$ ipython --no-banner

In [1]: import numpy as np

In [2]: np.set_printoptions(precision=1, suppress=True, linewidth=120)

In [3]: data = np.loadtxt("x.csv", delimiter=",")

In [4]: print(data.round(1) + 0)
[[ 1.2 -0.2 -0.3 -0.1  0.5 -0.1 -0.3  0.  -0.4 -0.1]
 [-0.2  2.1  0.1 -0.2  0.4  0.4 -0.3 -0.1  0.5 -0.3]
 [-0.3  0.1  1.3 -0.1 -0.4  0.3  0.2  0.1  0.4 -0.3]
 [-0.1 -0.2 -0.1  0.9 -0.2 -0.1  0.2  0.6  0.7  0.1]
 [ 0.5  0.4 -0.4 -0.2  0.9  0.3  0.2  0.2 -0.2  0.1]
 [-0.1  0.4  0.3 -0.1  0.3  1.9 -0.1  0.3  0.1 -0.7]
 [-0.3 -0.3  0.2  0.2  0.2 -0.1  0.9  0.2  0.3  0. ]
 [ 0.  -0.1  0.1  0.6  0.2  0.3  0.2  1.5  0.2  0.4]
 [-0.4  0.5  0.4  0.7 -0.2  0.1  0.3  0.2  1.8  0.5]
 [-0.1 -0.3 -0.3  0.1  0.1 -0.7  0.   0.4  0.5  1.5]]

In [5]: cov = data.T @ data

In [6]: print(np.round(np.trace(cov), 1), round(float((data ** 2).sum()), 1))
30.0 30.0

In [7]: print(np.round(np.linalg.eigvalsh(cov)[::-1], 1) + 0)
[9. 9. 4. 4. 1. 1. 1. 1. 0. 0.]

In [8]: print(np.allclose(cov, cov.T))
True

In [9]: print(np.diag(cov))
[2.  5.1 2.4 1.9 1.6 4.6 1.3 3.  4.7 3.4]

In [10]: print(cov.round(1) + 0)
[[ 2.  -0.6 -1.1 -0.5  1.1 -0.3 -0.7 -0.1 -1.6 -0.2]
 [-0.6  5.1  0.8 -0.6  0.9  2.  -0.7 -0.6  1.5 -1.2]
 [-1.1  0.8  2.4  0.1 -0.9  1.2  0.5  0.2  1.5 -0.8]
 [-0.5 -0.6  0.1  1.9 -0.4 -0.4  0.8  1.7  2.   1.1]
 [ 1.1  0.9 -0.9 -0.4  1.6  0.7 -0.1  0.3 -0.6  0. ]
 [-0.3  2.   1.2 -0.4  0.7  4.6 -0.2  0.6  0.4 -2.3]
 [-0.7 -0.7  0.5  0.8 -0.1 -0.2  1.3  0.8  0.9  0.4]
 [-0.1 -0.6  0.2  1.7  0.3  0.6  0.8  3.   1.3  1.3]
 [-1.6  1.5  1.5  2.  -0.6  0.4  0.9  1.3  4.7  1.6]
 [-0.2 -1.2 -0.8  1.1  0.  -2.3  0.4  1.3  1.6  3.4]]

In [11]: rng = np.random.default_rng(54)

In [12]: idx = rng.permutation(10)

In [13]: print(idx)
[2 3 8 6 9 4 0 7 1 5]

In [14]: A2 = cov[idx][:, idx]

In [15]: print(np.round(np.sort(np.abs(np.linalg.eigvals(A2))), 1) + 0)
[0. 0. 1. 1. 1. 1. 4. 4. 9. 9.]

In [16]: print(np.diag(A2))
[2.4 1.9 4.7 1.3 3.4 1.6 2.  3.  5.1 4.6]

In [17]: print(round(np.linalg.det(A2), 1), round(np.linalg.det(cov[idx]), 1))
-0.0 0.0

In [18]: print(np.round(np.trace(A2), 1))
30.0
